$ python -q
>>> import numpy as np
>>> np.set_printoptions(precision=3, suppress=True, linewidth=120)
>>> rnd = lambda a: np.round(a, 3) + 0
>>> E = np.loadtxt("data.csv", delimiter=",")
>>> rnd(E)
array([[-0.077, -0.234,  0.334,  0.797, -0.271,  0.23 , -0.258],
       [-0.387, -0.563, -0.023,  0.043,  0.01 , -0.725,  0.074],
       [ 0.   ,  0.053, -0.708,  0.37 ,  0.485, -0.025, -0.351],
       [-0.155, -0.072, -0.494,  0.213, -0.352,  0.235,  0.708],
       [ 0.619, -0.133, -0.306, -0.07 , -0.596, -0.259, -0.281],
       [-0.619, -0.025, -0.22 , -0.341, -0.385,  0.283, -0.473],
       [-0.232,  0.776,  0.027,  0.244, -0.255, -0.468,  0.002]])
>>> # keeps lengths
>>> rng = np.random.default_rng(53)
>>> lab = rng.permutation(7)
>>> print(lab)
[4 1 6 0 2 5 3]
>>> A2 = E[lab][:, lab]
>>> rnd(np.linalg.det(A2)), rnd(np.linalg.det(E[lab]))
(np.float64(1.0), np.float64(1.0))
>>> rnd(A2)
array([[-0.596, -0.133, -0.281,  0.619, -0.306, -0.259, -0.07 ],
       [ 0.01 , -0.563,  0.074, -0.387, -0.023, -0.725,  0.043],
       [-0.255,  0.776,  0.002, -0.232,  0.027, -0.468,  0.244],
       [-0.271, -0.234, -0.258, -0.077,  0.334,  0.23 ,  0.797],
       [ 0.485,  0.053, -0.351,  0.   , -0.708, -0.025,  0.37 ],
       [-0.385, -0.025, -0.473, -0.619, -0.22 ,  0.283, -0.341],
       [-0.352, -0.072,  0.708, -0.155, -0.494,  0.235,  0.213]])
>>> np.allclose(A2, E)
False
>>> x = np.array([-5, 5, -1, 5, -2, 2, 3])
>>> rnd((A2 * x).sum(axis=1))
array([ 5.573, -6.149,  3.73 ,  2.238,  0.667, -0.843,  2.015])
>>> rnd(A2 @ np.ones(7))
array([-1.025, -1.57 ,  0.093,  0.52 , -0.176, -1.78 ,  0.083])
>>> (A2 @ x).argmax()
np.int64(0)
>>> np.sign((A2 @ x).round(6))
array([ 1., -1.,  1.,  1.,  1., -1.,  1.])
>>> rnd(A2 @ (2 * x))
array([ 11.145, -12.298,   7.46 ,   4.475,   1.335,  -1.686,   4.03 ])
>>> np.linalg.norm(A2 @ x) <= np.linalg.norm(A2, 2) * np.linalg.norm(x) + 1e-9
np.True_
>>> q, V = np.linalg.qr(E[:, :6])[0], np.linalg.qr(E[:, 6:])[0]
>>> sigma = np.linalg.svd(q.T @ V, compute_uv=False)
>>> (sigma > 0.9).sum()
np.int64(0)
>>> W0 = np.array([[-2, -1, 1, -1, 2, -1, -2, 0, -1],
...     [1, 2, 0, -1, 2, 1, 1, 2, 1],
...     [-2, 0, 0, -2, 2, 0, 2, -2, 0],
...     [0, 2, 1, -1, 0, -1, 2, 0, -2],
...     [0, 2, 1, 2, 0, -1, 2, -2, -2],
...     [-1, -1, -1, 1, -1, 1, 2, 1, 1]])
>>> A2 = E + rng.integers(-2, 3, (7, 6)) @ rng.integers(-2, 3, (6, 7))
>>> rnd(A2)
array([[-2.077,  0.766,  8.334, -8.203, -4.271, -0.77 ,  3.742],
       [11.613, -5.563,  1.977,  0.043,  7.01 ,  2.275,  4.074],
       [ 2.   , -0.947, -3.708,  8.37 , -1.515,  2.975, -2.351],
       [ 3.845,  0.928, -5.494,  8.213,  0.648,  3.235, -0.292],
       [ 2.619,  5.867,  4.694,  4.93 ,  2.404,  0.741,  3.719],
       [-2.619,  2.975, -4.22 ,  2.659,  1.615,  1.283, -2.473],
       [-6.232, -6.224, -6.973, -2.756, -2.255,  6.532, -8.998]])
>>> rnd(np.linalg.svd(A2 - E, compute_uv=False))
array([20.781, 19.747, 13.771,  5.985,  5.444,  2.26 ,  0.   ])
>>> np.abs(A2 - E).sum(axis=1)
array([29., 33., 21., 23., 26., 17., 41.])
>>> print(rnd(A2 - E))
[[-2.  1.  8. -9. -4. -1.  4.]
 [12. -5.  2.  0.  7.  3.  4.]
 [ 2. -1. -3.  8. -2.  3. -2.]
 [ 4.  1. -5.  8.  1.  3. -1.]
 [ 2.  6.  5.  5.  3.  1.  4.]
 [-2.  3. -4.  3.  2.  1. -2.]
 [-6. -7. -7. -3. -2.  7. -9.]]
>>> def softmax(z):
...     e = np.exp(z - z.max(axis=-1, keepdims=True))
...     return e / e.sum(axis=-1, keepdims=True)
... 
>>> rnd(softmax(W0[1]))
array([0.079, 0.215, 0.029, 0.011, 0.215, 0.079, 0.079, 0.215, 0.079])
>>> print(rnd(softmax(10 * W0[1])))
[0.    0.333 0.    0.    0.333 0.    0.    0.333 0.   ]
>>> S = W0 @ W0.T / np.sqrt(9)
>>> rnd(softmax(S)[1] @ W0)
array([ 0.956,  1.973,  0.012, -0.996,  1.962,  0.963,  1.02 ,  1.937,  0.949])
>>> softmax(S).round(6).argmax(axis=1)
array([0, 1, 2, 3, 4, 5])
>>> f, v = W0[1], W0[5]
>>> f @ v
np.int64(0)
>>> pr = (f @ v) / (f @ f) * f
>>> print(np.linalg.matrix_rank(np.outer(f, v)))
1
>>> (v - pr) @ f
np.float64(0.0)
>>> W0 - W0[0]
array([[ 0,  0,  0,  0,  0,  0,  0,  0,  0],
       [ 3,  3, -1,  0,  0,  2,  3,  2,  2],
       [ 0,  1, -1, -1,  0,  1,  4, -2,  1],
       [ 2,  3,  0,  0, -2,  0,  4,  0, -1],
       [ 2,  3,  0,  3, -2,  0,  4, -2, -1],
       [ 1,  0, -2,  2, -3,  2,  4,  1,  2]])
>>> rnd(np.linalg.norm(W0))
np.float64(10.149)
>>> W0.sum(axis=1)
array([-5,  9, -2,  1,  2,  2])
>>> np.linalg.rank(W0)
Traceback (most recent call last):
  File "<python-input-43>", line 1, in <module>
    np.linalg.rank(W0)
    ^^^^^^^^^^^^^^
AttributeError: module 'numpy.linalg' has no attribute 'rank'
>>> feats = np.load("case6.npy")
>>> rnd(feats)
array([[ 0.7  , -0.372, -0.081,  0.223,  0.125],
       [-0.372,  0.54 , -0.106,  0.268,  0.166],
       [-0.081, -0.106,  0.824, -0.164,  0.317],
       [ 0.223,  0.268, -0.164,  0.507,  0.319],
       [ 0.125,  0.166,  0.317,  0.319,  0.429]])
>>> # rank 3
>>> x = np.array([3, 5, 1, 0, 8])
>>> rnd(feats @ feats @ x)
array([1.161, 2.807, 2.583, 4.393, 4.952])
>>> rnd((x - feats @ x) @ (feats @ x))
np.float64(0.0)
>>> rnd(np.eye(5) - feats)
array([[ 0.3  ,  0.372,  0.081, -0.223, -0.125],
       [ 0.372,  0.46 ,  0.106, -0.268, -0.166],
       [ 0.081,  0.106,  0.176,  0.164, -0.317],
       [-0.223, -0.268,  0.164,  0.493, -0.319],
       [-0.125, -0.166, -0.317, -0.319,  0.571]])
>>> Uu, sigma, vt = np.linalg.svd(feats)
>>> print(np.argmax(sigma[:-1] / (sigma[1:] + 1e-6)) + 1)
3
>>> A2 = Uu[:, :3] @ np.diag(sigma[:3]) @ vt[:3]
>>> rnd(np.linalg.norm(feats - A2) / np.linalg.norm(feats))
np.float64(0.0)
>>> rnd(np.linalg.norm(feats - A2, 2)), rnd(sigma[3])
(np.float64(0.0), np.float64(0.0))
>>> np.linalg.matrix_rank(feats, rtol=0.05)
np.int64(3)
>>> ev, V = np.linalg.eigh(feats)
>>> x = np.array([-1, 3, -3, 1, -3])
>>> rnd(np.linalg.eigvalsh(feats[1:, 1:]))
array([0. , 0.3, 1. , 1. ])
>>> rnd(np.abs(feats).sum(axis=1).max()), np.abs(ev).max()
(np.float64(1.501), np.float64(1.0))
>>> print(rnd(x @ feats @ x / (x @ x)), rnd(ev[0]), ev[-1])
0.852 0.0 1.0
>>> rnd(x @ feats @ x)
np.float64(24.7)
>>> x = np.array([-1, -3, 1, -1, 0])
>>> rnd((feats * x).sum(axis=1))
array([ 0.11 , -1.623,  1.388, -1.698, -0.624])
>>> rnd(feats @ (2 * x))
array([ 0.221, -3.247,  2.776, -3.395, -1.249])
>>> print(rnd(feats @ np.eye(5)[0]))
[ 0.7   -0.372 -0.081  0.223  0.125]
>>> np.linalg.norm(feats @ x) <= np.linalg.norm(feats, 2) * np.linalg.norm(x) + 1e-9
np.True_
>>> rnd(feats * x)
array([[-0.7  ,  1.115, -0.081, -0.223,  0.   ],
       [ 0.372, -1.621, -0.106, -0.268,  0.   ],
       [ 0.081,  0.319,  0.824,  0.164,  0.   ],
       [-0.223, -0.803, -0.164, -0.507,  0.   ],
       [-0.125, -0.497,  0.317, -0.319,  0.   ]])
>>> data = np.loadtxt("arr.csv", delimiter=",")
>>> data
array([[-1.5,  1.3,  0. , -0.1],
       [ 0.5,  0.5,  0.9, -0.3],
       [-0.2, -0.6, -0.6, -1.4],
       [ 0.9,  0.4,  1.6, -1.1],
       [-0.7,  1.1, -1.5, -0.7],
       [-1.3, -0.2, -0.4, -0.2],
       [-5.1,  6.6, -1.5,  3.6],
       [ 1.4,  0.6, -1.3, -0.2],
       [-0.5, -0.2,  1.2,  0.4],
       [ 0.7, -0.1,  0.5,  0.6],
       [-1.2,  0.2,  0.8, -0.8],
       [ 0. ,  1.2, -0.6,  0.6],
       [-0.6,  0.6,  0.3,  0.3],
       [-0.4,  2.3,  0.1,  0.9],
       [ 0.2, -0.9,  0.4, -0.2],
       [-0.5,  0. ,  0.3,  0.6],
       [ 0. , -0.1,  0.2,  1.4],
       [ 0.5,  1. ,  0.4, -1.2],
       [ 2.1,  2.4,  0. , -1.5],
       [-0.4, -0.9,  0.8, -0.2],
       [-1.6,  0.1, -0.1, -0.5],
       [ 1.5, -0.9,  0.2,  0.3],
       [-0.1,  0.2, -0.4, -0.2],
       [-0.3,  0. , -1.3, -1.5],
       [ 0.5, -0.2,  0.7, -0.1]])
>>> lab = rng.permutation(4)
>>> A2 = data[:, lab] * rng.choice([-1, 1], 4)
>>> A2
array([[ 0. , -1.5,  1.3, -0.1],
       [ 0.9,  0.5,  0.5, -0.3],
       [-0.6, -0.2, -0.6, -1.4],
       [ 1.6,  0.9,  0.4, -1.1],
       [-1.5, -0.7,  1.1, -0.7],
       [-0.4, -1.3, -0.2, -0.2],
       [-1.5, -5.1,  6.6,  3.6],
       [-1.3,  1.4,  0.6, -0.2],
       [ 1.2, -0.5, -0.2,  0.4],
       [ 0.5,  0.7, -0.1,  0.6],
       [ 0.8, -1.2,  0.2, -0.8],
       [-0.6,  0. ,  1.2,  0.6],
       [ 0.3, -0.6,  0.6,  0.3],
       [ 0.1, -0.4,  2.3,  0.9],
       [ 0.4,  0.2, -0.9, -0.2],
       [ 0.3, -0.5,  0. ,  0.6],
       [ 0.2,  0. , -0.1,  1.4],
       [ 0.4,  0.5,  1. , -1.2],
       [ 0. ,  2.1,  2.4, -1.5],
       [ 0.8, -0.4, -0.9, -0.2],
       [-0.1, -1.6,  0.1, -0.5],
       [ 0.2,  1.5, -0.9,  0.3],
       [-0.4, -0.1,  0.2, -0.2],
       [-1.3, -0.3,  0. , -1.5],
       [ 0.7,  0.5, -0.2, -0.1]])
>>> Uu, _, vt = np.linalg.svd(data.T @ A2)
>>> rnd(Uu @ vt)
array([[0., 1., 0., 0.],
       [0., 0., 1., 0.],
       [1., 0., 0., 0.],
       [0., 0., 0., 1.]])
